>>> import numpy as np
>>> import numpy.linalg as la
>>> np.set_printoptions(suppress=True, linewidth=100)
>>> rnd = lambda a: np.round(a, 2) + 0
>>> data = np.load("m.npy")
>>> data
array([[-2, -2, -2, -2],
       [ 1, -2,  1, -2],
       [ 6,  6, -4, -4],
       [-3,  6,  2, -4]])
>>> rnd(la.norm(data[3], 1)), rnd(la.norm(data[3], np.inf))
(np.float64(15.0), np.float64(6.0))
>>> la.norm(data, axis=1).argmax()
np.int64(2)
>>> rnd(la.norm(data[3] - data[1]))
np.float64(9.22)
>>> rnd(la.norm(data, axis=1))
array([ 4.  ,  3.16, 10.2 ,  8.06])
>>> B = np.array([[-1, -1], [-8, 3]])
>>> W2 = np.kron(B, data)
>>> rnd(la.norm(W2, 2)), rnd(la.norm(B, 2) * la.norm(data, 2))
(np.float64(92.96), np.float64(92.96))
>>> W2.shape
(8, 8)
>>> W2
array([[  2,   2,   2,   2,   2,   2,   2,   2],
       [ -1,   2,  -1,   2,  -1,   2,  -1,   2],
       [ -6,  -6,   4,   4,  -6,  -6,   4,   4],
       [  3,  -6,  -2,   4,   3,  -6,  -2,   4],
       [ 16,  16,  16,  16,  -6,  -6,  -6,  -6],
       [ -8,  16,  -8,  16,   3,  -6,   3,  -6],
       [-48, -48,  32,  32,  18,  18, -12, -12],
       [ 24, -48, -16,  32,  -9,  18,   6, -12]])
>>> rng = np.random.default_rng(75044)
>>> B = W2 + rng.integers(-2, 3, (8, 2)) @ rng.integers(-2, 3, (2, 8))
>>> B
array([[  2,   0,   4,   3,   4,   1,   4,   2],
       [ -2,  -2,   5,   5,   2,   2,   4,   3],
       [ -4,  -4,  -2,   1,  -6,  -9,   0,   2],
       [  5, -10,  -2,   4,   9, -12,   0,   2],
       [ 17,  16,  14,  15,  -5,  -8,  -7,  -7],
       [ -9,  12,  -2,  19,   6,  -6,   8,  -5],
       [-46, -50,  30,  31,  22,  13, -12, -14],
       [ 25, -50, -16,  32,  -6,  15,   7, -13]])
>>> la.matrix_rank(B - W2, tol=1e-8)
np.int64(2)
>>> B - W2
array([[ 0, -2,  2,  1,  2, -1,  2,  0],
       [-1, -4,  6,  3,  3,  0,  5,  1],
       [ 2,  2, -6, -3,  0, -3, -4, -2],
       [ 2, -4,  0,  0,  6, -6,  2, -2],
       [ 1,  0, -2, -1,  1, -2, -1, -1],
       [-1, -4,  6,  3,  3,  0,  5,  1],
       [ 2, -2, -2, -1,  4, -5,  0, -2],
       [ 1, -2,  0,  0,  3, -3,  1, -1]])
>>> u = np.array([-1, -5, -1, -5, 5, 4, -3]) + 0.5
>>> mat = np.eye(7) - 2 * np.outer(u, u) / (u @ u)
>>> rnd(mat)
array([[ 0.99, -0.05, -0.01, -0.05,  0.06,  0.05, -0.03],
       [-0.05,  0.59, -0.05, -0.41,  0.51,  0.41, -0.23],
       [-0.01, -0.05,  0.99, -0.05,  0.06,  0.05, -0.03],
       [-0.05, -0.41, -0.05,  0.59,  0.51,  0.41, -0.23],
       [ 0.06,  0.51,  0.06,  0.51,  0.38, -0.51,  0.28],
       [ 0.05,  0.41,  0.05,  0.41, -0.51,  0.59,  0.23],
       [-0.03, -0.23, -0.03, -0.23,  0.28,  0.23,  0.87]])
>>> cov = mat.T @ mat
>>> rnd(la.svd(mat, compute_uv=False) ** 2)
array([1., 1., 1., 1., 1., 1., 1.])
>>> la.matrix_rank(cov)
np.int64(7)
>>> np.allclose(cov, cov.T)
True
>>> rnd(cov)
array([[1., 0., 0., 0., 0., 0., 0.],
       [0., 1., 0., 0., 0., 0., 0.],
       [0., 0., 1., 0., 0., 0., 0.],
       [0., 0., 0., 1., 0., 0., 0.],
       [0., 0., 0., 0., 1., 0., 0.],
       [0., 0., 0., 0., 0., 1., 0.],
       [0., 0., 0., 0., 0., 0., 1.]])
>>> rnd(la.eigvalsh(cov)[::-1])
array([1., 1., 1., 1., 1., 1., 1.])
